% python3 -q
>>> import numpy as np
>>> import numpy.linalg as la
>>> np.set_printoptions(precision=3, suppress=True, linewidth=120, legacy="1.25")
>>> def tidy(a):
...     return np.round(a, 3) + 0
... 
>>> J = np.loadtxt("a.csv", delimiter=",")
>>> J
array([[0., 0., 0., 0., 2., 0., 4., 2.],
       [0., 0., 0., 0., 1., 4., 4., 0.],
       [0., 0., 0., 0., 1., 4., 3., 2.],
       [0., 0., 0., 0., 1., 0., 2., 0.],
       [2., 1., 1., 1., 0., 0., 0., 0.],
       [0., 4., 4., 0., 0., 0., 0., 0.],
       [4., 4., 3., 2., 0., 0., 0., 0.],
       [2., 0., 2., 0., 0., 0., 0., 0.]])
>>> # symmetric, so the eigenvalues are real
>>> q, evecs = la.qr(J[:, :1])[0], la.qr(J[:, 1:])[0]
>>> s = la.svd(q.T @ evecs, compute_uv=False)
>>> tidy(s)
array([0.996])
>>> tidy(la.norm(q @ q.T - evecs @ evecs.T, 2))
1.0
>>> (s > 0.9).sum()
1
>>> tidy(la.norm(J, 2) / la.norm(J))
0.645
>>> mat = np.loadtxt("dump.csv", delimiter=",")
>>> mat
array([[4., 5., 4., 1., 0., 4., 6., 3., 1., 3.],
       [5., 2., 2., 3., 0., 5., 6., 4., 1., 4.],
       [4., 2., 6., 3., 5., 4., 3., 2., 6., 1.],
       [1., 3., 3., 6., 2., 1., 6., 0., 5., 2.],
       [0., 0., 5., 2., 4., 6., 2., 3., 0., 1.],
       [4., 5., 4., 1., 6., 4., 4., 5., 4., 2.],
       [6., 6., 3., 6., 2., 4., 4., 3., 0., 3.],
       [3., 4., 2., 0., 3., 5., 3., 6., 1., 1.],
       [1., 1., 6., 5., 0., 4., 0., 1., 4., 5.],
       [3., 4., 1., 2., 1., 2., 3., 1., 5., 2.]])
>>> evals, evecs = la.eigh(mat)
>>> x0 = np.array([3, 3, -3, 1, 2, 2, 1, 3, 1, 1])
>>> x0 @ mat @ x0
634.0
>>> tidy(x0 @ mat @ x0 / (x0 @ x0)), tidy(evals[0]), tidy(evals[-1])
(13.208, -7.548, 31.456)
>>> m1 = np.array([[-5, -2, -5], [-5, -5, -2], [-2, -5, -5]])
>>> m1
array([[-5, -2, -5],
       [-5, -5, -2],
       [-2, -5, -5]])
>>> tidy(np.fft.fft(m1[0]))
array([-12. +0.j   ,  -1.5-2.598j,  -1.5+2.598j])
>>> np.sort(np.abs(np.fft.fft(m1[0]))), tidy(np.sort(la.svd(m1, compute_uv=False)))
(array([ 3.,  3., 12.]), array([ 3.,  3., 12.]))
>>> np.allclose(m1 @ m1.T, m1.T @ m1)
True
>>> m1 @ np.ones(3)
array([-12., -12., -12.])
>>> rng = np.random.default_rng(87)
>>> A2 = m1 + rng.integers(-2, 3, (3, 1)) @ rng.integers(-2, 3, (1, 3))
>>> A2
array([[-4, -2, -7],
       [-5, -5, -2],
       [-4, -5, -1]])
>>> tidy(la.svd(A2 - m1, compute_uv=False))
array([5., 0., 0.])
>>> u, v = m1[2], m1[1]
>>> u @ v
45
>>> u @ u
54
>>> p = (u @ v) / (u @ u) * u
>>> tidy(la.norm(u + v) ** 2 + la.norm(u - v) ** 2)
216.0
>>> tidy(v - p)
array([-3.333, -0.833,  2.167])
>>> tidy(p)
array([-1.667, -4.167, -4.167])
>>> tidy((v - p) @ u)
0.0
>>> u = np.array([-3, 0, -3])
>>> np.convolve(m1[1], u)
array([15, 15, 21, 15,  6])
>>> np.polyval(u, m1[1])
array([-78, -78, -15])
>>> np.correlate(m1[1], m1[0], "full")
array([25, 35, 45, 29, 10])
>>> A2 = np.array([[2, 0, -2, 3], [5, 2, -5, 1], [2, 3, 5, -3], [2, -2, -1, 5]])
>>> W0 = np.triu(A2)
>>> W0
array([[ 2,  0, -2,  3],
       [ 0,  2, -5,  1],
       [ 0,  0,  5, -3],
       [ 0,  0,  0,  5]])
>>> proj = np.triu(np.array([[3, 3, 1, 2], [2, 1, 2, 2], [0, 1, 1, 0], [0, 2, 3, 1]]), 1) + np.eye(4)
>>> A2 = proj @ W0 @ la.inv(proj)
>>> np.trace(A2), np.trace(W0)
(14.0, 14)
>>> la.matrix_rank(A2)
4
>>> A2
array([[  2.,   0., -14.,   9.],
       [  0.,   2.,   1.,   1.],
       [  0.,   0.,   5.,  -3.],
       [  0.,   0.,   0.,   5.]])
>>> q, Rm = la.qr(W0)
>>> q
array([[ 1.,  0.,  0.,  0.],
       [-0.,  1.,  0.,  0.],
       [-0., -0.,  1.,  0.],
       [-0., -0., -0.,  1.]])
>>> q.T @ q
array([[1., 0., 0., 0.],
       [0., 1., 0., 0.],
       [0., 0., 1., 0.],
       [0., 0., 0., 1.]])
>>> Rm
array([[ 2.,  0., -2.,  3.],
       [ 0.,  2., -5.,  1.],
       [ 0.,  0.,  5., -3.],
       [ 0.,  0.,  0.,  5.]])
>>> evals, evecs = la.eig(W0)
>>> evals
array([2., 2., 5., 5.])
>>> np.prod(evals)
100.0
>>> tidy(np.sort(la.eigvals(la.inv(W0))))
array([0.2, 0.2, 0.5, 0.5])
>>> u = np.array([0, 3])
>>> np.polyval(u, W0[2])
array([3, 3, 3, 3])
>>> np.array([np.convolve(row, u, "same") for row in W0])
array([[  0,   6,   0,  -6],
       [  0,   0,   6, -15],
       [  0,   0,   0,  15],
       [  0,   0,   0,   0]])
>>> np.convolve(W0[2], u)
array([ 0,  0,  0, 15, -9])
>>> u = np.array([6, 0, 9, 0, 5, 3, 7, 9])
>>> X = np.outer(rng.normal(size=37), u) + 0.02 * rng.normal(size=(37, 8))
>>> tidy(X)
array([[  9.325,   0.014,  14.027,   0.002,   7.75 ,   4.706,  10.887,  14.027],
       [ -4.031,  -0.009,  -6.051,   0.004,  -3.316,  -1.987,  -4.708,  -6.039],
       [ -3.588,  -0.018,  -5.335,   0.002,  -2.98 ,  -1.781,  -4.162,  -5.372],
       [  4.935,  -0.005,   7.404,  -0.014,   4.127,   2.464,   5.777,   7.373],
       [  0.171,   0.019,   0.333,  -0.022,   0.195,   0.104,   0.268,   0.334],
       [  9.459,  -0.005,  14.278,   0.038,   7.909,   4.765,  11.088,  14.242],
       [ -6.237,   0.005,  -9.338,   0.004,  -5.157,  -3.089,  -7.254,  -9.345],
       [ -5.035,   0.01 ,  -7.508,   0.026,  -4.178,  -2.515,  -5.853,  -7.526],
       [  0.136,  -0.005,   0.275,   0.013,   0.135,   0.06 ,   0.217,   0.257],
       [ -2.915,  -0.024,  -4.399,   0.019,  -2.444,  -1.45 ,  -3.451,  -4.442],
       [ 11.153,  -0.01 ,  16.754,  -0.018,   9.303,   5.586,  13.013,  16.743],
       [  0.459,   0.015,   0.692,  -0.006,   0.383,   0.273,   0.507,   0.705],
       [ -6.809,   0.013, -10.216,   0.032,  -5.656,  -3.409,  -7.938, -10.206],
       [  3.517,   0.021,   5.253,  -0.01 ,   2.905,   1.718,   4.075,   5.243],
       [ -8.239,  -0.04 , -12.344,  -0.014,  -6.858,  -4.095,  -9.606, -12.291],
       [  4.295,   0.027,   6.48 ,   0.   ,   3.569,   2.153,   5.007,   6.443],
       [ -2.476,   0.003,  -3.677,   0.001,  -2.058,  -1.239,  -2.841,  -3.676],
       [ -4.461,   0.029,  -6.719,  -0.02 ,  -3.712,  -2.227,  -5.176,  -6.698],
       [ -2.02 ,   0.009,  -3.04 ,  -0.025,  -1.662,  -0.995,  -2.362,  -3.036],
       [ -8.067,  -0.002, -12.063,   0.031,  -6.708,  -4.046,  -9.372, -12.086],
       [ -5.184,   0.001,  -7.716,  -0.044,  -4.307,  -2.536,  -5.975,  -7.756],
       [ -6.599,  -0.001,  -9.965,  -0.026,  -5.524,  -3.251,  -7.729,  -9.873],
       [  4.509,   0.017,   6.757,  -0.004,   3.76 ,   2.227,   5.262,   6.745],
       [  5.296,   0.017,   7.931,   0.001,   4.4  ,   2.616,   6.206,   7.971],
       [ -7.049,   0.002, -10.579,   0.017,  -5.915,  -3.517,  -8.249, -10.591],
       [ -4.408,   0.011,  -6.534,   0.02 ,  -3.611,  -2.227,  -5.073,  -6.552],
       [ -0.304,  -0.016,  -0.496,  -0.018,  -0.276,  -0.147,  -0.382,  -0.509],
       [  6.69 ,  -0.01 ,  10.036,   0.045,   5.58 ,   3.335,   7.77 ,   9.994],
       [ -0.178,  -0.029,  -0.267,  -0.025,  -0.126,  -0.074,  -0.166,  -0.23 ],
       [ -0.416,  -0.001,  -0.651,   0.   ,  -0.348,  -0.213,  -0.472,  -0.657],
       [ -1.748,   0.003,  -2.647,   0.012,  -1.475,  -0.886,  -2.022,  -2.667],
       [ -7.31 ,  -0.003, -11.027,   0.009,  -6.139,  -3.701,  -8.585, -11.019],
       [ -0.327,  -0.027,  -0.529,  -0.017,  -0.255,  -0.137,  -0.37 ,  -0.501],
       [  1.156,  -0.026,   1.688,   0.031,   0.929,   0.524,   1.32 ,   1.676],
       [ -2.368,   0.002,  -3.549,   0.008,  -1.97 ,  -1.176,  -2.766,  -3.532],
       [  1.543,  -0.04 ,   2.312,  -0.049,   1.264,   0.788,   1.763,   2.305],
       [  6.037,  -0.008,   9.11 ,   0.007,   5.068,   3.043,   7.135,   9.069]])
>>> D = la.norm(X[:, None] - X[None], axis=-1)
>>> D[24].round(6).argsort(kind="stable")[:4]
array([24, 12, 31, 21])
>>> np.unravel_index(D.round(6).argmax(), D.shape)
(10, 14)
>>> D.mean(axis=1).argmax()
10
>>> la.matrix_rank(D ** 2)
10
